$ python -q
>>> import numpy as np
>>> np.set_printoptions(precision=2, suppress=True, linewidth=100)
>>> rnd = lambda a: np.round(a, 2) + 0
>>> Q, _ = np.linalg.qr(np.array([[0.4, 2.4, -0.2, -0.4, -0.5, 0.7],
...     [1.7, -0.6, 0.5, -1.4, -0.9, 0.3],
...     [-1.1, 0.8, -0.5, -0.2, -1.0, -1.0],
...     [-1.9, 0.8, -0.5, -0.4, 0.5, 0.4],
...     [-0.3, 1.6, 0.1, -2.7, 1.6, -1.0],
...     [0.7, -1.8, -0.2, -1.2, 0.3, -0.7]]))
>>> F = 2 * Q
>>> rnd(F)
array([[-0.28,  1.56, -1.05,  0.35,  0.26, -0.45],
       [-1.17,  0.15,  0.28, -0.65, -1.28, -0.68],
       [ 0.76,  0.15, -0.8 , -0.19, -1.29,  1.03],
       [ 1.31, -0.09, -0.1 , -0.52, -0.22, -1.4 ],
       [ 0.21,  0.87,  0.63, -1.49,  0.51,  0.57],
       [-0.48, -0.87, -1.33, -0.96,  0.56, -0.04]])
>>> Q, R = np.linalg.qr(F)
>>> rnd(Q.T @ Q)
array([[1., 0., 0., 0., 0., 0.],
       [0., 1., 0., 0., 0., 0.],
       [0., 0., 1., 0., 0., 0.],
       [0., 0., 0., 1., 0., 0.],
       [0., 0., 0., 0., 1., 0.],
       [0., 0., 0., 0., 0., 1.]])
>>> rnd(np.abs(np.diag(R)))
array([2., 2., 2., 2., 2., 2.])
>>> np.trace(Q @ Q.T)
np.float64(6.0)
>>> Q.shape, R.shape
((6, 6), (6, 6))
>>> x = np.array([0, 1, 3, 1, 2, 2])
>>> target = F @ x
>>> c, lr = np.zeros(6), 1 / np.linalg.norm(F, 2) ** 2
>>> for i in range(10):
...     c -= lr * F.T @ (F @ c - target)
...     if i % 2 == 0: print(i, round(np.linalg.norm(F @ c - target), 2))
... 
0 0.0
2 0.0
4 0.0
6 0.0
8 0.0
>>> rnd(c)
array([0., 1., 3., 1., 2., 2.])
>>> rnd(np.linalg.svd(F, compute_uv=False))
array([2., 2., 2., 2., 2., 2.])
>>> rnd(F.T @ F)
array([[4., 0., 0., 0., 0., 0.],
       [0., 4., 0., 0., 0., 0.],
       [0., 0., 4., 0., 0., 0.],
       [0., 0., 0., 4., 0., 0.],
       [0., 0., 0., 0., 4., 0.],
       [0., 0., 0., 0., 0., 4.]])
>>> X = np.load("m.npy")
>>> rnd(X)
array([[-0.49, -0.53,  0.67, -0.04, -0.07, -0.12],
       [ 0.42, -0.02,  0.19,  0.44,  0.11, -0.76],
       [-0.14, -0.62, -0.56,  0.  ,  0.52, -0.13],
       [ 0.35,  0.1 ,  0.42, -0.4 ,  0.71,  0.17],
       [-0.35,  0.33, -0.14, -0.62,  0.  , -0.6 ],
       [ 0.56, -0.46, -0.04, -0.51, -0.46, -0.05]])
>>> x = np.array([0, -2, -1, -2, 2, 0])
>>> rnd(np.sort(np.abs(np.degrees(np.angle(np.linalg.eigvals(X))))))
array([  0.  ,  93.51,  93.51, 134.07, 134.07, 180.  ])
>>> rnd(np.abs(np.linalg.eigvals(X)))
array([1., 1., 1., 1., 1., 1.])
>>> G = X.T @ X
>>> (X @ X.T).shape
(6, 6)
>>> np.linalg.matrix_rank(G)
np.int64(6)
>>> rnd(np.diag(G))
array([1., 1., 1., 1., 1., 1.])
>>> M2 = np.linalg.inv(X)
>>> rnd(X @ M2)
array([[1., 0., 0., 0., 0., 0.],
       [0., 1., 0., 0., 0., 0.],
       [0., 0., 1., 0., 0., 0.],
       [0., 0., 0., 1., 0., 0.],
       [0., 0., 0., 0., 1., 0.],
       [0., 0., 0., 0., 0., 1.]])
>>> rnd(np.linalg.det(X) * np.linalg.det(M2))
np.float64(1.0)
>>> (np.abs(M2) > 1e-9).astype(int)
array([[1, 1, 1, 1, 1, 1],
       [1, 1, 1, 1, 1, 1],
       [1, 1, 1, 1, 1, 1],
       [1, 1, 1, 1, 1, 1],
       [1, 1, 1, 1, 1, 1],
       [1, 1, 1, 1, 1, 1]])
>>> rnd(np.linalg.slogdet(X)[0])
np.float64(-1.0)
>>> rnd(np.linalg.det(X) * M2)
array([[ 0.49, -0.42,  0.14, -0.35,  0.35, -0.56],
       [ 0.53,  0.02,  0.62, -0.1 , -0.33,  0.46],
       [-0.67, -0.19,  0.56, -0.42,  0.14,  0.04],
       [ 0.04, -0.44,  0.  ,  0.4 ,  0.62,  0.51],
       [ 0.07, -0.11, -0.52, -0.71,  0.  ,  0.46],
       [ 0.12,  0.76,  0.13, -0.17,  0.6 ,  0.05]])
>>> rnd(np.linalg.norm(X, axis=0))
array([1., 1., 1., 1., 1., 1.])
>>> rnd(X @ X.T)
array([[1., 0., 0., 0., 0., 0.],
       [0., 1., 0., 0., 0., 0.],
       [0., 0., 1., 0., 0., 0.],
       [0., 0., 0., 1., 0., 0.],
       [0., 0., 0., 0., 1., 0.],
       [0., 0., 0., 0., 0., 1.]])
>>> rnd(X.T @ X)
array([[1., 0., 0., 0., 0., 0.],
       [0., 1., 0., 0., 0., 0.],
       [0., 0., 1., 0., 0., 0.],
       [0., 0., 0., 1., 0., 0.],
       [0., 0., 0., 0., 1., 0.],
       [0., 0., 0., 0., 0., 1.]])
>>> W0 = np.array([[0.0, 2.0, 1.0, -2.0, -1.0, 3.0, -3.0],
...     [2.0, -1.0, 0.0, -1.0, 1.0, -3.0, 2.0],
...     [0.0, -2.0, 0.0, -1.0, -1.0, 0.0, 0.0],
...     [2.0, 2.0, 1.0, -2.0, 1.0, -2.0, -2.0],
...     [1.0, 1.0, 0.0, -1.0, 2.0, -2.0, 2.0],
...     [0.0, 0.0, 0.0, 0.0, 0.0, -1.0, 0.0],
...     [0.0, 0.0, 0.0, 0.0, 0.0, 3.0, 5.0]])
>>> G = W0.T @ W0
>>> np.linalg.matrix_rank(G)
np.int64(7)
>>> np.trace(G), (W0 ** 2).sum()
(np.float64(126.0), np.float64(126.0))
>>> (W0 @ W0.T).shape
(7, 7)
>>> x = np.array([-1, 3, -1, -3, 5, -2, 4])
>>> target = W0 @ x
>>> target
array([-12.,  17.,  -8.,  10.,  27.,   2.,  14.])
>>> rnd(np.linalg.solve(W0, target))
array([-1.,  3., -1., -3.,  5., -2.,  4.])
>>> rnd(np.linalg.solve(W0, 4 * target))
array([ -4.,  12.,  -4., -12.,  20.,  -8.,  16.])
>>> rnd(np.linalg.solve(W0, target + W0[:, 1]))
array([-1.,  4., -1., -3.,  5., -2.,  4.])
>>> rnd(np.linalg.solve(W0.T, W0[2]))
array([0., 0., 1., 0., 0., 0., 0.])
>>> np.allclose(W0, W0.T)
False
>>> W0.inv()
Traceback (most recent call last):
  File "<python-input-49>", line 1, in <module>
    W0.inv()
    ^^^^^^
AttributeError: 'numpy.ndarray' object has no attribute 'inv'
>>> (W0 - W0.T) / 2
array([[ 0. ,  0. ,  0.5, -2. , -1. ,  1.5, -1.5],
       [ 0. ,  0. ,  1. , -1.5,  0. , -1.5,  1. ],
       [-0.5, -1. ,  0. , -1. , -0.5,  0. ,  0. ],
       [ 2. ,  1.5,  1. ,  0. ,  1. , -1. , -1. ],
       [ 1. ,  0. ,  0.5, -1. ,  0. , -1. ,  1. ],
       [-1.5,  1.5,  0. ,  1. ,  1. ,  0. , -1.5],
       [ 1.5, -1. ,  0. ,  1. , -1. ,  1.5,  0. ]])
>>> rnd(np.linalg.det(W0))
np.float64(20.0)
>>> W0 @ W0
array([[ -1.,  -9.,  -2.,   2.,  -3., -12.,  -9.],
       [ -3.,   4.,   1.,  -2.,  -2.,  18.,   6.],
       [ -7.,  -1.,  -1.,   5.,  -5.,  10.,  -4.],
       [  1.,  -3.,   0.,  -4.,  -1.,  -2.,  -6.],
       [  2.,   1.,   0.,  -3.,   3.,   6.,  15.],
       [  0.,   0.,   0.,   0.,   0.,   1.,   0.],
       [  0.,   0.,   0.,   0.,   0.,  12.,  25.]])
>>> (W0 + W0.T) / 2
array([[ 0. ,  2. ,  0.5,  0. ,  0. ,  1.5, -1.5],
       [ 2. , -1. , -1. ,  0.5,  1. , -1.5,  1. ],
       [ 0.5, -1. ,  0. ,  0. , -0.5,  0. ,  0. ],
       [ 0. ,  0.5,  0. , -2. ,  0. , -1. , -1. ],
       [ 0. ,  1. , -0.5,  0. ,  2. , -1. ,  1. ],
       [ 1.5, -1.5,  0. , -1. , -1. , -1. ,  1.5],
       [-1.5,  1. ,  0. , -1. ,  1. ,  1.5,  5. ]])
>>> np.trace(W0)
np.float64(3.0)
>>> rng = np.random.default_rng(402)
>>> M2 = W0 + rng.integers(-2, 3, (7, 6)) @ rng.integers(-2, 3, (6, 7))
>>> M2
array([[  3.,   4.,  11.,  -6.,  -5.,   0.,   0.],
       [  6.,  -3.,  -2.,  -1.,  -2., -13.,  14.],
       [  7.,   7.,   7.,   3.,   3.,   3.,   5.],
       [ -2.,   2.,   3., -16.,  -2.,  -2.,  -2.],
       [  3.,   6.,  -2.,   1.,   3.,  -4.,   6.],
       [  4.,  -4.,   6.,   2.,   0.,   1.,   0.],
       [ -2.,   3.,  -9.,  -5.,   4.,   6.,   7.]])
>>> M2 - W0
array([[  3.,   2.,  10.,  -4.,  -4.,  -3.,   3.],
       [  4.,  -2.,  -2.,   0.,  -3., -10.,  12.],
       [  7.,   9.,   7.,   4.,   4.,   3.,   5.],
       [ -4.,   0.,   2., -14.,  -3.,   0.,   0.],
       [  2.,   5.,  -2.,   2.,   1.,  -2.,   4.],
       [  4.,  -4.,   6.,   2.,   0.,   2.,   0.],
       [ -2.,   3.,  -9.,  -5.,   4.,   3.,   2.]])
>>> np.linalg.matrix_rank(M2 - W0, tol=1e-8)
np.int64(6)
